$ python -q
>>> import numpy as np
>>> np.set_printoptions(precision=2, suppress=True, linewidth=100, floatmode="fixed")
>>> def rnd(a):
...     return np.round(a, 2) + 0
... 
>>> data = np.loadtxt("case18.csv", delimiter=",")
>>> rnd(data)
array([[0.33, 0.33, 0.00, 0.33],
       [0.33, 0.50, 0.00, 0.17],
       [0.40, 0.00, 0.20, 0.40],
       [0.00, 0.40, 0.00, 0.60]])
>>> # a transition matrix
>>> rnd(data.sum(axis=1))
array([1.00, 1.00, 1.00, 1.00])
>>> rnd(np.linalg.matrix_power(data, 100))
array([[0.21, 0.43, 0.00, 0.36],
       [0.21, 0.43, 0.00, 0.36],
       [0.21, 0.43, 0.00, 0.36],
       [0.21, 0.43, 0.00, 0.36]])
>>> p = np.eye(4)[2]
>>> for _ in range(6):
...     p = p @ data
...     print(p.round(2))
... 
[0.40 0.00 0.20 0.40]
[0.21 0.29 0.04 0.45]
[0.18 0.40 0.01 0.41]
[0.20 0.42 0.00 0.38]
[0.21 0.43 0.00 0.36]
[0.21 0.43 0.00 0.36]
>>> other = data / np.linalg.norm(data, axis=1, keepdims=True)
>>> cov = other @ other.T
>>> (np.abs(cov) > 0.9).astype(int)
array([[1, 1, 0, 0],
       [1, 1, 0, 0],
       [0, 0, 1, 0],
       [0, 0, 0, 1]])
>>> rnd(cov[0])
array([1.00, 0.93, 0.77, 0.80])
>>> rnd(np.linalg.norm(other, axis=1))
array([1.00, 1.00, 1.00, 1.00])
>>> x0 = np.array([0, -2, -1, -2])
>>> target = data @ x0
>>> b, lr = np.zeros(4), 1 / np.linalg.norm(data, 2) ** 2
>>> for i in range(300):
...     b -= lr * data.T @ (data @ b - target)
...     if i % 50 == 0: print(i, round(np.linalg.norm(data @ b - target), 2))
... 
0 0.37
50 0.06
100 0.05
150 0.04
200 0.04
250 0.03
>>> rnd(b)
array([-0.13, -1.86, -0.53, -2.09])
>>> u = np.array([3, 0, -2, 2])
>>> other = data + np.outer(u, np.eye(4)[2])
>>> np.linalg.matrix_rank(np.linalg.inv(other) - np.linalg.inv(data), tol=1e-8)
np.int64(1)
>>> rnd(np.linalg.det(other) / np.linalg.det(data)), rnd(1 + np.linalg.solve(data, u)[2])
(np.float64(-44.6), np.float64(-44.6))
>>> rnd(other)
array([[ 0.33,  0.33,  3.00,  0.33],
       [ 0.33,  0.50,  0.00,  0.17],
       [ 0.40,  0.00, -1.80,  0.40],
       [ 0.00,  0.40,  2.00,  0.60]])
>>> other = np.linalg.inv(data)
>>> rnd(data @ other)
array([[1.00, 0.00, 0.00, 0.00],
       [0.00, 1.00, 0.00, 0.00],
       [0.00, 0.00, 1.00, 0.00],
       [0.00, 0.00, 0.00, 1.00]])
>>> rnd(other)
array([[  4.20,  -1.20,   0.00,  -2.00],
       [ -3.60,   3.60,   0.00,   1.00],
       [-13.20,   7.20,   5.00,   2.00],
       [  2.40,  -2.40,   0.00,   1.00]])
>>> rnd(np.linalg.det(data) * np.linalg.det(other))
np.float64(1.0)
>>> rnd(np.linalg.cond(data))
np.float64(19.53)
>>> rnd(np.linalg.inv(other))
array([[0.33, 0.33, 0.00, 0.33],
       [0.33, 0.50, 0.00, 0.17],
       [0.40, 0.00, 0.20, 0.40],
       [0.00, 0.40, 0.00, 0.60]])
>>> rnd(np.linalg.slogdet(data)[0])
np.float64(1.0)
>>> np.allclose(other, data.T)
False
>>> other = np.array([[0, 3, -2], [-1, 0, -2], [-2, -3, 3], [-1, 0, 0]])
>>> W0 = other.T @ other
>>> W0
array([[  6,   6,  -4],
       [  6,  18, -15],
       [ -4, -15,  17]])
>>> # symmetric
>>> w, V = np.linalg.eig(W0)
>>> rnd(W0 @ V[:, 0] - w[0] * V[:, 0])
array([0.00, 0.00, 0.00])
>>> rnd(w)
array([34.29,  4.88,  1.83])
>>> rnd(np.sort(np.linalg.eigvals(W0 @ W0)))
array([   3.34,   23.83, 1175.83])
>>> rnd(np.sort(np.linalg.eigvals(np.linalg.inv(W0))))
array([0.03, 0.20, 0.55])
>>> np.einsum("ii->", W0)
np.int64(41)
>>> np.einsum("ij,ji->", W0, W0)
np.int64(1203)
>>> rnd(np.linalg.det(W0.T))
np.float64(306.0)
>>> other = np.array([[-2, 4], [3, -4], [-2, -2]])
>>> W0 @ other
array([[ 14,   8],
       [ 72, -18],
       [-71,  10]])
>>> u = np.array([0, 2, -1])
>>> rng = np.random.default_rng(330)
>>> feats = np.outer(rng.normal(size=24), u) + 0.02 * rng.normal(size=(24, 3))
>>> rnd(feats)
array([[ 0.00,  2.77, -1.38],
       [ 0.01,  1.70, -0.82],
       [-0.01,  1.72, -0.84],
       [ 0.00,  0.64, -0.33],
       [-0.02,  1.63, -0.82],
       [ 0.03,  1.25, -0.62],
       [-0.02, -1.39,  0.69],
       [ 0.01,  1.03, -0.49],
       [-0.02,  1.53, -0.77],
       [-0.01,  1.14, -0.60],
       [ 0.02, -0.68,  0.36],
       [-0.03,  0.00,  0.00],
       [-0.03,  1.84, -0.96],
       [ 0.03,  0.39, -0.21],
       [ 0.05,  0.88, -0.46],
       [ 0.00, -0.16,  0.07],
       [-0.02,  1.68, -0.80],
       [ 0.04, -2.27,  1.14],
       [ 0.01,  3.27, -1.64],
       [ 0.03,  0.40, -0.20],
       [ 0.05,  3.49, -1.71],
       [-0.01, -1.31,  0.66],
       [ 0.01, -4.20,  2.11],
       [ 0.05, -1.29,  0.60]])
>>> Q, V = np.linalg.qr(feats[:, :1])[0], np.linalg.qr(feats[:, 1:])[0]
>>> sigma = np.linalg.svd(Q.T @ V, compute_uv=False)
>>> rnd(sigma)
array([0.01])
>>> rnd(np.linalg.norm(Q @ Q.T - V @ V.T, 2))
np.float64(1.0)
>>> (sigma > 0.9).sum()
np.int64(0)
>>> lab = feats[:, 1] > np.median(feats[:, 1])
>>> u = feats[lab].mean(axis=0) - feats[~lab].mean(axis=0)
>>> rnd((((feats - feats.mean(axis=0)) @ u > 0) == lab).mean())
np.float64(0.92)
>>> ((feats - feats.mean(axis=0)) @ u > 0).astype(int)
array([1, 1, 1, 1, 1, 1, 0, 1, 1, 1, 0, 0, 1, 0, 1, 0, 1, 0, 1, 0, 1, 0, 0, 0])
>>> lab.astype(int)
array([1, 1, 1, 0, 1, 1, 0, 1, 1, 1, 0, 0, 1, 0, 0, 0, 1, 0, 1, 0, 1, 0, 0, 0])
>>> Z = feats[[21, 18]].astype(float)
>>> for _ in range(5):
...     lab = np.linalg.norm(feats[:, None] - Z, axis=-1).argmin(axis=1)
...     Z = np.array([feats[lab == j].mean(axis=0) for j in range(2)])
... 
>>> lab
array([1, 1, 1, 1, 1, 1, 0, 1, 1, 1, 0, 0, 1, 1, 1, 0, 1, 0, 1, 1, 1, 0, 0, 0])
>>> rnd(Z)
array([[ 0.01, -1.41,  0.70],
       [ 0.01,  1.59, -0.79]])
>>> np.bincount(lab)
array([ 8, 16])
>>> u, g = feats[1], feats[15]
>>> rnd(u @ g)
np.float64(-0.33)
>>> rnd(u @ u)
np.float64(3.56)
>>> p = (u @ g) / (u @ u) * u
>>> rnd((g - p) @ u)
np.float64(0.0)
>>> rnd(g - p)
array([0.00, 0.00, 0.00])
>>> x0 = np.array([3, 0, 3])
>>> target = feats @ x0
>>> rnd(np.linalg.pinv(feats) @ feats)
array([[1.00, 0.00, 0.00],
       [0.00, 1.00, 0.00],
       [0.00, 0.00, 1.00]])
>>> target = target + 0.05 * rng.normal(size=24)
>>> rnd(target)
array([-4.07, -2.34, -2.50, -0.92, -2.57, -1.78,  1.96, -1.49, -2.37, -1.77,  1.10, -0.09, -3.01,
       -0.52, -1.26,  0.22, -2.42,  3.54, -4.85, -0.59, -4.99,  1.98,  6.37,  1.98])
>>> b, *_ = np.linalg.lstsq(feats, target)
>>> rnd(np.linalg.norm(target - feats @ b))
np.float64(0.23)
>>> b.round()
array([3.00, 0.00, 3.00])
>>> rnd(b)
array([2.85, 0.07, 3.13])
>>> M = np.loadtxt("out6.csv", delimiter=",")
>>> rnd(M)
array([[ 0.97,  0.00,  0.00,  0.26],
       [ 0.00,  1.00,  0.00,  0.00],
       [ 0.00,  0.00,  1.00,  0.00],
       [-0.26,  0.00,  0.00,  0.97]])
>>> Q, V = np.linalg.qr(M[:, :3])[0], np.linalg.qr(M[:, 3:])[0]
>>> sigma = np.linalg.svd(Q.T @ V, compute_uv=False)
>>> rnd(np.degrees(np.arccos(sigma.clip(0, 1))))
array([90.00])
>>> lab = rng.permutation(4)
>>> lab
array([2, 1, 3, 0])
>>> other = M[lab][:, lab]
>>> rnd(np.sort(np.abs(np.linalg.eigvals(other))))
array([1.00, 1.00, 1.00, 1.00])
>>> A = np.load("sample6.npy")
>>> A
array([[ 3.00, -3.00,  0.00],
       [-3.00,  2.00, -3.00],
       [ 0.00, -3.00, -1.00]])
>>> # symmetric, so the eigenvalues are real
>>> rnd(np.linalg.eigvals(A))
array([ 6.13,  1.18, -3.31])
>>> np.einsum("ii->", A)
np.float64(4.0)
>>> rnd(np.linalg.det(2 * A)), rnd(np.linalg.det(A))
(np.float64(-192.0), np.float64(-24.0))
>>> rnd(np.poly(A))
array([  1.00,  -4.00, -17.00,  24.00])
>>> np.einsum("ij,ji->", A, A)
np.float64(50.0)
>>> rnd(np.linalg.det(A.T))
np.float64(-24.0)
>>> w, V = np.linalg.eigh(A)
>>> rnd(V.T @ V)
array([[1.00, 0.00, 0.00],
       [0.00, 1.00, 0.00],
       [0.00, 0.00, 1.00]])
>>> np.abs(V[:, -1]).round(6).argmax()
np.int64(1)
>>> np.unique(w.round(6) + 0, return_counts=True)[1]
array([1, 1, 1])
>>> rnd(w.sum()), np.trace(A)
(np.float64(4.0), np.float64(4.0))
>>> rnd(w)
array([-3.31,  1.18,  6.13])
>>> x0 = np.array([5, 5, 4])
>>> target = A @ x0
>>> target
array([  0.00, -17.00, -19.00])
>>> rnd(np.linalg.solve(A, target + A[:, 1]))
array([5.00, 6.00, 4.00])
>>> rnd(np.linalg.solve(A.T, A[0]))
array([1.00, 0.00, 0.00])
>>> rnd(np.linalg.solve(A, 3 * target))
array([15.00, 15.00, 12.00])
>>> def softmax(z):
...     e = np.exp(z - z.max(axis=-1, keepdims=True))
...     return e / e.sum(axis=-1, keepdims=True)
... 
>>> rnd(softmax(10 * A[0]))
array([1.00, 0.00, 0.00])
>>> rnd(softmax(A[0]))
array([0.95, 0.00, 0.05])
>>> att = A @ A.T / np.sqrt(3)
>>> softmax(att).round(6).argmax(axis=1)
array([0, 1, 2])
>>> rnd(softmax(att))
array([[0.99, 0.00, 0.01],
       [0.00, 1.00, 0.00],
       [0.36, 0.00, 0.64]])
>>> Q, V = np.linalg.qr(A[:, :2])[0], np.linalg.qr(A[:, 2:])[0]
>>> sigma = np.linalg.svd(Q.T @ V, compute_uv=False)
>>> (sigma > 0.9).sum()
np.int64(0)
>>> arr = np.load("x.npy")
>>> arr
array([[3, 1, 0, 2],
       [2, 3, 1, 0],
       [0, 2, 3, 1],
       [1, 0, 2, 3]])
>>> t3 = np.stack([arr, 5 * arr, arr[::-1]])
>>> t3.sum(axis=0)
array([[19,  6,  2, 15],
       [12, 20,  9,  1],
       [ 2, 15, 19,  6],
       [ 9,  1, 12, 20]])
>>> rnd(np.linalg.norm(t3, axis=(1, 2)))
array([ 7.48, 37.42,  7.48])
>>> (t3 @ arr.T).shape
(3, 4, 4)
>>> np.abs(np.diag(np.linalg.qr(arr)[1])) > 1e-9
array([ True,  True,  True, False])
>>> np.unique(arr.round(6), axis=0).shape
(4, 4)
>>> hat = np.triu(np.array([[-2, 1, 2, -2], [1, -1, 0, 2], [-2, 0, 0, -2], [0, -2, -2, -1]]), 1) + np.eye(4)
>>> other = hat @ arr @ np.linalg.inv(hat)
>>> np.trace(other), np.trace(arr)
(np.float64(12.0), np.int64(12))
>>> rnd(np.poly(other))
array([  1.00, -12.00,  46.00, -60.00,   0.00])
>>> np.flatnonzero(np.linalg.matrix_power((M != 0) + (M.T != 0) + np.eye(4), 4)[0])
array([0, 3])
>>> (M != 0).astype(int)
array([[1, 0, 0, 1],
       [0, 1, 0, 0],
       [0, 0, 1, 0],
       [1, 0, 0, 1]])
>>> rnd(np.linalg.det(M))
np.float64(1.0)
>>> (np.linalg.matrix_power((M != 0) + (M.T != 0) + np.eye(4), 4) > 0).astype(int)
array([[1, 0, 0, 1],
       [0, 1, 0, 0],
       [0, 0, 1, 0],
       [1, 0, 0, 1]])
>>> x0 = np.array([-2, 0, 0])
>>> target = feats @ x0
>>> b, lr = np.zeros(3), 1 / np.linalg.norm(feats, 2) ** 2
>>> for i in range(150):
...     b -= lr * feats.T @ (feats @ b - target)
...     if i % 50 == 0: print(i, round(np.linalg.norm(feats @ b - target), 2))
... 
0 0.26
50 0.26
100 0.25
>>> rnd(np.linalg.cond(feats))
np.float64(111.67)
>>> mat = np.load("run5.npy")
>>> mat
array([[-1.30, -0.20, -0.60],
       [ 0.70, -0.40, -0.70],
       [ 0.10,  0.10, -0.70],
       [ 0.90,  0.40,  0.80],
       [ 2.20,  0.90,  0.50],
       [ 0.50,  0.30, -1.80],
       [ 1.60,  0.30, -0.30],
       [ 0.00,  0.40,  1.20],
       [-0.80, -0.10, -0.40],
       [ 1.20, -0.10,  0.90],
       [ 5.00, -4.00, -5.50],
       [-0.40, -0.90, -2.20],
       [-0.20,  0.80, -0.20],
       [ 3.30, -1.70,  1.00],
       [-0.30, -1.80, -0.30],
       [ 0.30, -0.30,  1.10],
       [ 1.00,  0.70,  1.90],
       [ 1.10,  0.60,  1.20],
       [-0.30,  0.40,  1.90],
       [ 0.70, -0.30,  0.10],
       [-0.90,  0.50, -0.70],
       [-0.30,  0.10, -0.50],
       [ 1.00,  0.50,  0.80],
       [-0.80, -0.50, -2.90],
       [ 0.60, -0.60, -1.70],
       [ 0.50,  0.80, -1.20],
       [-0.10,  0.00,  0.40]])
>>> cov = mat.T @ mat
>>> np.trace(cov), rnd((mat ** 2).sum())
(np.float64(151.37), np.float64(151.37))
